$ python3 -q
>>> import numpy as np
>>> np.set_printoptions(precision=2, suppress=True, linewidth=120, legacy="1.25")
>>> arr = np.loadtxt("x.csv", delimiter=",")
>>> arr
array([[  1.,  -3.,   0.,   1.],
       [ -1.,  -3.,   3.,   0.],
       [ -4., -18.,  15.,   1.]])
>>> # row 2 is much longer than the rest
>>> M2 = np.array([[-2, 0], [0, 2], [2, 3], [0, 0]])
>>> np.einsum("ij,ij->i", arr, arr)
array([ 11.,  19., 566.])
>>> np.einsum("ij->j", arr)
array([ -4., -24.,  18.,   2.])
>>> print(np.einsum("ik,kj->ij", arr, M2))
[[-2. -6.]
 [ 8.  3.]
 [38.  9.]]
>>> np.vstack([arr, M2.T]).shape
(5, 4)
>>> print(arr @ M2)
[[-2. -6.]
 [ 8.  3.]
 [38.  9.]]
>>> Uu, s, Vt = np.linalg.svd(arr)
>>> V = Vt[:(s > 1e-8).sum()]
>>> rng = np.random.default_rng(240)
>>> x = arr[0] + -3 * arr[2] + rng.integers(2) * np.eye(4)[1]
>>> x
array([ 13.,  52., -45.,  -2.])
>>> np.linalg.matrix_rank(np.vstack([arr, x]))
3
>>> round(np.linalg.norm(x - V.T @ V @ x), 2)
0.36
>>> np.diag(V.T @ V)
array([0.32, 0.87, 0.68, 0.13])
>>> M2 = arr[0, 0] * arr[1:] - np.outer(arr[1:, 0], arr[0])
>>> M2
array([[  0.,  -6.,   3.,   1.],
       [  0., -30.,  15.,   5.]])
>>> np.linalg.matrix_rank(M2), np.linalg.matrix_rank(arr)
(1, 2)
>>> arr[:, 0] / arr[0, 0]
array([ 1., -1., -4.])
>>> np.argsort(-np.linalg.norm(arr, axis=0).round(6), kind="stable")[:3]
array([1, 2, 0])
>>> print(np.linalg.cond(arr) > 100)
True
>>> [round(float(x), 2) for x in np.linalg.svd(arr, compute_uv=False)[:3]]
[24.28, 2.58, 0.0]
>>> W0 = np.load("m.npy")
>>> W0
array([[ 1.59, -0.01, -1.82,  3.48],
       [ 2.08,  0.59, -2.05,  2.75],
       [ 2.24, -0.26, -2.14,  3.35],
       [ 2.29,  0.  , -2.08,  2.89],
       [ 2.56,  0.07, -2.52,  3.18],
       [ 2.03,  0.19, -1.78,  2.89],
       [ 1.78,  0.53, -2.23,  3.2 ],
       [ 1.72, -0.01, -1.89,  3.41],
       [ 2.3 ,  0.16, -2.5 ,  2.55],
       [ 2.06, -0.19, -2.31,  2.91],
       [ 1.48, -0.11, -1.88,  2.83],
       [ 1.74,  0.13, -2.12,  3.19],
       [ 2.27,  0.21, -1.93,  2.99],
       [ 2.06, -0.06, -1.42,  2.85],
       [ 0.08,  1.69,  0.11, -1.98],
       [ 0.25,  2.  , -0.18, -2.07],
       [-0.17,  1.41,  0.58, -2.03],
       [-0.13,  1.36,  0.64, -1.7 ],
       [-0.08,  1.88,  0.3 , -2.25],
       [ 0.06,  2.16, -0.21, -2.44],
       [ 0.11,  1.57,  0.13, -2.67],
       [-0.11,  2.31, -0.04, -2.4 ],
       [-0.41,  1.86,  0.34, -2.26],
       [-0.13,  1.99,  0.46, -1.3 ],
       [-0.11,  2.39, -0.03, -1.94],
       [ 0.08,  2.34,  0.09, -2.06],
       [-0.15,  2.27, -0.17, -1.54],
       [-0.07,  2.13, -0.09, -2.01]])
>>> W0.ravel(order="F")
array([ 1.59,  2.08,  2.24,  2.29,  2.56,  2.03,  1.78,  1.72,  2.3 ,  2.06,  1.48,  1.74,  2.27,  2.06,  0.08,  0.25,
       -0.17, -0.13, -0.08,  0.06,  0.11, -0.11, -0.41, -0.13, -0.11,  0.08, -0.15, -0.07, -0.01,  0.59, -0.26,  0.  ,
        0.07,  0.19,  0.53, -0.01,  0.16, -0.19, -0.11,  0.13,  0.21, -0.06,  1.69,  2.  ,  1.41,  1.36,  1.88,  2.16,
        1.57,  2.31,  1.86,  1.99,  2.39,  2.34,  2.27,  2.13, -1.82, -2.05, -2.14, -2.08, -2.52, -1.78, -2.23, -1.89,
       -2.5 , -2.31, -1.88, -2.12, -1.93, -1.42,  0.11, -0.18,  0.58,  0.64,  0.3 , -0.21,  0.13, -0.04,  0.34,  0.46,
       -0.03,  0.09, -0.17, -0.09,  3.48,  2.75,  3.35,  2.89,  3.18,  2.89,  3.2 ,  3.41,  2.55,  2.91,  2.83,  3.19,
        2.99,  2.85, -1.98, -2.07, -2.03, -1.7 , -2.25, -2.44, -2.67, -2.4 , -2.26, -1.3 , -1.94, -2.06, -1.54, -2.01])
>>> W0.reshape(2, -1)
array([[ 1.59, -0.01, -1.82,  3.48,  2.08,  0.59, -2.05,  2.75,  2.24, -0.26, -2.14,  3.35,  2.29,  0.  , -2.08,
         2.89,  2.56,  0.07, -2.52,  3.18,  2.03,  0.19, -1.78,  2.89,  1.78,  0.53, -2.23,  3.2 ,  1.72, -0.01,
        -1.89,  3.41,  2.3 ,  0.16, -2.5 ,  2.55,  2.06, -0.19, -2.31,  2.91,  1.48, -0.11, -1.88,  2.83,  1.74,
         0.13, -2.12,  3.19,  2.27,  0.21, -1.93,  2.99,  2.06, -0.06, -1.42,  2.85],
       [ 0.08,  1.69,  0.11, -1.98,  0.25,  2.  , -0.18, -2.07, -0.17,  1.41,  0.58, -2.03, -0.13,  1.36,  0.64,
        -1.7 , -0.08,  1.88,  0.3 , -2.25,  0.06,  2.16, -0.21, -2.44,  0.11,  1.57,  0.13, -2.67, -0.11,  2.31,
        -0.04, -2.4 , -0.41,  1.86,  0.34, -2.26, -0.13,  1.99,  0.46, -1.3 , -0.11,  2.39, -0.03, -1.94,  0.08,
         2.34,  0.09, -2.06, -0.15,  2.27, -0.17, -1.54, -0.07,  2.13, -0.09, -2.01]])
>>> T = W0.reshape(28, 2, -1)
>>> np.swapaxes(T, 1, 2)[7]
array([[ 1.72, -1.89],
       [-0.01,  3.41]])
>>> np.einsum("ihd,jhd->hij", T, T).shape
(2, 28, 28)
>>> G = np.cov(W0, rowvar=False)
>>> np.linalg.eigvalsh(G)[::-1]
array([10.01,  0.14,  0.09,  0.03])
>>> print(G)
[[ 1.17 -1.   -1.2   2.71]
 [-1.    0.99  1.02 -2.46]
 [-1.2   1.02  1.32 -2.86]
 [ 2.71 -2.46 -2.86  6.79]]
>>> np.median(W0, axis=0)
array([ 0.86,  0.98, -0.81,  0.62])
>>> G.shape
(4, 4)
>>> low = np.linalg.cholesky(G)
>>> np.linalg.eigvalsh(G).min() > 0
True
>>> print(low @ low.T)
[[ 1.17 -1.   -1.2   2.71]
 [-1.    0.99  1.02 -2.46]
 [-1.2   1.02  1.32 -2.86]
 [ 2.71 -2.46 -2.86  6.79]]
>>> mat = np.load("w.npy")
>>> mat
array([[-2, -2,  1, -1, -2],
       [ 2,  2,  5,  3,  2],
       [-2, -2,  1, -1, -2],
       [-1, -1,  2,  0, -1],
       [-4, -4, -1, -3, -4]])
>>> M2 = np.array([[2, 2], [3, 7]])
>>> basis = np.kron(M2, mat)
>>> np.linalg.matrix_rank(basis)
4
>>> basis.shape
(10, 10)
>>> print(basis)
[[ -4  -4   2  -2  -4  -4  -4   2  -2  -4]
 [  4   4  10   6   4   4   4  10   6   4]
 [ -4  -4   2  -2  -4  -4  -4   2  -2  -4]
 [ -2  -2   4   0  -2  -2  -2   4   0  -2]
 [ -8  -8  -2  -6  -8  -8  -8  -2  -6  -8]
 [ -6  -6   3  -3  -6 -14 -14   7  -7 -14]
 [  6   6  15   9   6  14  14  35  21  14]
 [ -6  -6   3  -3  -6 -14 -14   7  -7 -14]
 [ -3  -3   6   0  -3  -7  -7  14   0  -7]
 [-12 -12  -3  -9 -12 -28 -28  -7 -21 -28]]
>>> M2 = np.array([[0, 1, 1], [-2, -1, 1], [0, 2, -1], [1, 1, 0], [0, 2, -2]])
>>> np.einsum("ij,ij->i", mat, mat)
array([14, 46, 14,  7, 58])
>>> np.einsum("ik,kj->ji", mat, M2)
array([[  3,  -1,   3,   2,   5],
       [ -3,  17,  -3,   2, -13],
       [ -1,  -5,  -1,  -2,   1]])
>>> print(np.einsum("ik,kj->ij", mat, M2))
[[  3  -3  -1]
 [ -1  17  -5]
 [  3  -3  -1]
 [  2   2  -2]
 [  5 -13   1]]
>>> np.linalg.matrix_rank(np.vstack([mat, M2.T]))
5
>>> print(mat @ M2)
[[  3  -3  -1]
 [ -1  17  -5]
 [  3  -3  -1]
 [  2   2  -2]
 [  5 -13   1]]
